$ ipython --no-banner

In [1]: import numpy as np

In [2]: np.set_printoptions(precision=4, suppress=True, linewidth=120)

In [3]: K = np.loadtxt("case9.csv", delimiter=",")

In [4]: K
Out[4]: 
array([[-16.7866,  20.3328,   0.06  ],
       [-21.4367, -18.4596,   9.8755],
       [-16.7433,  21.9909,   0.5375],
       [-15.2081,  21.6261,  -0.42  ],
       [-17.4408,  21.483 ,   2.5368],
       [-16.8209,  22.7179,  -0.8199],
       [-14.7743,  23.0968,   1.1937],
       [-16.1777,  24.7477,  -1.7993],
       [-21.4953, -19.3157,   9.4283],
       [-20.854 , -18.2177,   9.6872],
       [-17.0768,  22.8679,   0.3602],
       [-22.2168, -17.1049,   9.9296],
       [-15.7991,  20.9969,   0.3471],
       [-16.8432,  20.9276,  -1.0291],
       [-17.196 ,  21.9661,   0.6492],
       [-22.3038, -17.8665,  11.1982],
       [-15.5577,  21.4481,  -2.0361],
       [-16.1182,  23.2969,   0.5712],
       [-21.8293, -19.055 ,   9.0376],
       [-21.509 , -19.3432,   9.0996],
       [-15.5283,  21.5538,   0.5993],
       [-16.3916,  21.649 ,   0.483 ],
       [-16.3245,  22.4749,   1.186 ],
       [-15.5309,  22.1607,  -0.4725],
       [-22.2669, -17.6613,   9.5893],
       [-18.318 ,  22.1851,   1.3275],
       [-22.4304, -18.3993,  10.399 ]])

In [5]: P = K @ np.linalg.solve(K.T @ K, K.T)

In [6]: np.round(np.linalg.eigvalsh(P), 4) + 0
Out[6]: array([0., 0., 0., 0., 0., 0., 0., 0., 0., 0., 0., 0., 0., 0., 0., 0., 0., 0., 0., 0., 0., 0., 0., 0., 1., 1., 1.])

In [7]: d = np.linalg.norm(K[:, None] - K[None], axis=-1)

In [8]: d.shape
Out[8]: (27, 27)

In [9]: np.unravel_index(d.round(6).argmax(), d.shape)
Out[9]: (np.int64(7), np.int64(8))

In [10]: d.mean(axis=1).argmax()
Out[10]: np.int64(19)

In [11]: np.linalg.matrix_rank(d ** 2)
Out[11]: np.int64(5)

In [12]: d[18].round(6).argsort(kind="stable")[:4]
Out[12]: array([18, 19,  8,  1])

In [13]: vec = np.array([-1, 3, -3])

In [14]: rhs = K @ vec

In [15]: np.linalg.lstsq(K, rhs)[0]
Out[15]: array([-1.,  3., -3.])

In [16]: np.linalg.solve(K.T @ K, K.T @ rhs)
Out[16]: array([-1.,  3., -3.])

In [17]: rng = np.random.default_rng(80189)

In [18]: rhs = rhs + 0.3 * rng.normal(size=27)

In [19]: rhs
Out[19]: 
array([ 77.3139, -63.8226,  81.5517,  81.4377,  73.9035,  88.0485,  80.2852,  95.4582, -64.7817, -62.3646,  84.9718,
       -58.8525,  77.6507,  82.038 ,  81.1345, -64.433 ,  86.2662,  84.2788, -62.1795, -63.9566,  78.2259,  79.8723,
        80.4867,  82.7838, -59.0692,  80.4253, -63.9892])

In [20]: coef, *_ = np.linalg.lstsq(K, rhs)

In [21]: round(float(np.linalg.norm(rhs - K @ coef)), 4)
Out[21]: 1.7183

In [22]: np.round(K.T @ (rhs - K @ coef), 4) + 0
Out[22]: array([0., 0., 0.])

In [23]: [round(float(np.linalg.norm(np.linalg.solve(K.T @ K + lam * np.eye(3), K.T @ rhs))), 2) for lam in (0, 1, 10, 100)]
Out[23]: [4.35, 4.28, 3.93, 3.54]

In [24]: J = np.array([[1.0, 8.0, 9.0, 4.0],
    ...:     [3.0, 8.0, 3.0, 1.0],
    ...:     [5.0, 6.0, 2.0, 5.0],
    ...:     [0.0, 0.0, 0.0, 1.0]])

In [25]: f = np.array([1, 0])

In [26]: np.polyval(f, J[1])
Out[26]: array([3., 8., 3., 1.])

In [27]: np.convolve(J[1], f)
Out[27]: array([3., 8., 3., 1., 0.])

In [28]: Q, V = np.linalg.qr(J[:, :2])[0], np.linalg.qr(J[:, 2:])[0]

In [29]: sig = np.linalg.svd(Q.T @ V, compute_uv=False)

In [30]: np.degrees(np.arccos(sig.clip(0, 1)))
Out[30]: array([ 8.0858, 31.0589])

In [31]: sig
Out[31]: array([0.9901, 0.8566])

In [32]: E = np.loadtxt("dump.csv", delimiter=",")

In [33]: E
Out[33]: 
array([[ 1.,  5.,  1.,  5.],
       [ 2., -5.,  2., -5.],
       [ 1.,  5.,  1.,  5.],
       [ 2., -5.,  2., -5.]])

In [34]: cov = E.T @ E

In [35]: np.round(np.linalg.svd(E, compute_uv=False) ** 2, 4) + 0
Out[35]: array([202.1954,  17.8046,   0.    ,   0.    ])

In [36]: np.trace(cov), (E ** 2).sum()
Out[36]: (np.float64(220.0), np.float64(220.0))

In [37]: np.allclose(cov, cov.T)
Out[37]: True

In [38]: U, sig, VT = np.linalg.svd(E)

In [39]: np.argmax(sig[:-1] / (sig[1:] + 1e-6)) + 1
Out[39]: np.int64(2)

In [40]: B = U[:, :2] @ np.diag(sig[:2]) @ VT[:2]

In [41]: np.linalg.matrix_rank(E, rtol=0.05)
Out[41]: np.int64(2)

In [42]: np.linalg.matrix_rank(B)
Out[42]: np.int64(2)

In [43]: B
Out[43]: 
array([[ 1.,  5.,  1.,  5.],
       [ 2., -5.,  2., -5.],
       [ 1.,  5.,  1.,  5.],
       [ 2., -5.,  2., -5.]])

In [44]: round(np.linalg.norm(E - B) / np.linalg.norm(E), 4)
Out[44]: np.float64(0.0)

In [45]: np.round(np.linalg.norm(E, "nuc"), 4)
Out[45]: np.float64(18.4391)

In [46]: np.linalg.norm(E, axis=0)
Out[46]: array([ 3.1623, 10.    ,  3.1623, 10.    ])

In [47]: np.linalg.norm(E, axis=1)
Out[47]: array([7.2111, 7.6158, 7.2111, 7.6158])

In [48]: np.linalg.norm(E, axis=1).argmax()
Out[48]: np.int64(1)

In [49]: E @ E
Out[49]: 
array([[ 22., -40.,  22., -40.],
       [-16.,  70., -16.,  70.],
       [ 22., -40.,  22., -40.],
       [-16.,  70., -16.,  70.]])

In [50]: np.allclose(E, E.T)
Out[50]: False

In [51]: (E - E.T) / 2
Out[51]: 
array([[ 0. ,  1.5,  0. ,  1.5],
       [-1.5,  0. , -1.5,  0. ],
       [ 0. ,  1.5,  0. ,  1.5],
       [-1.5,  0. , -1.5,  0. ]])

In [52]: data = np.load("x.npy")

In [53]: data
Out[53]: 
array([[-1,  0,  0,  0,  0,  0],
       [ 0, -1,  0,  0,  0,  0],
       [-3, -3,  0,  0,  0,  0],
       [ 0,  0, -1,  0,  0,  0],
       [ 0,  0,  0, -1,  0,  0],
       [ 0,  0, -3, -3,  0,  0],
       [ 0,  0,  0,  0, -1,  0],
       [ 0,  0,  0,  0,  0, -1],
       [ 0,  0,  0,  0, -3, -3]])

In [54]: B = np.c_[data[:, :2] @ np.array([[1, 1], [2, 2]]), np.array([2, 3, 2, 2, 2, 3, 1, 2, 0])]

In [55]: B
Out[55]: 
array([[-1, -1,  2],
       [-2, -2,  3],
       [-9, -9,  2],
       [ 0,  0,  2],
       [ 0,  0,  2],
       [ 0,  0,  3],
       [ 0,  0,  1],
       [ 0,  0,  2],
       [ 0,  0,  0]])

In [56]: np.linalg.matrix_rank(np.c_[data, B])
Out[56]: np.int64(7)

In [57]: np.linalg.matrix_rank(B)
Out[57]: np.int64(2)

In [58]: np.round(np.linalg.norm(B - data @ np.linalg.lstsq(data, B)[0], axis=0), 4) + 0
Out[58]: array([0.    , 0.    , 4.1739])
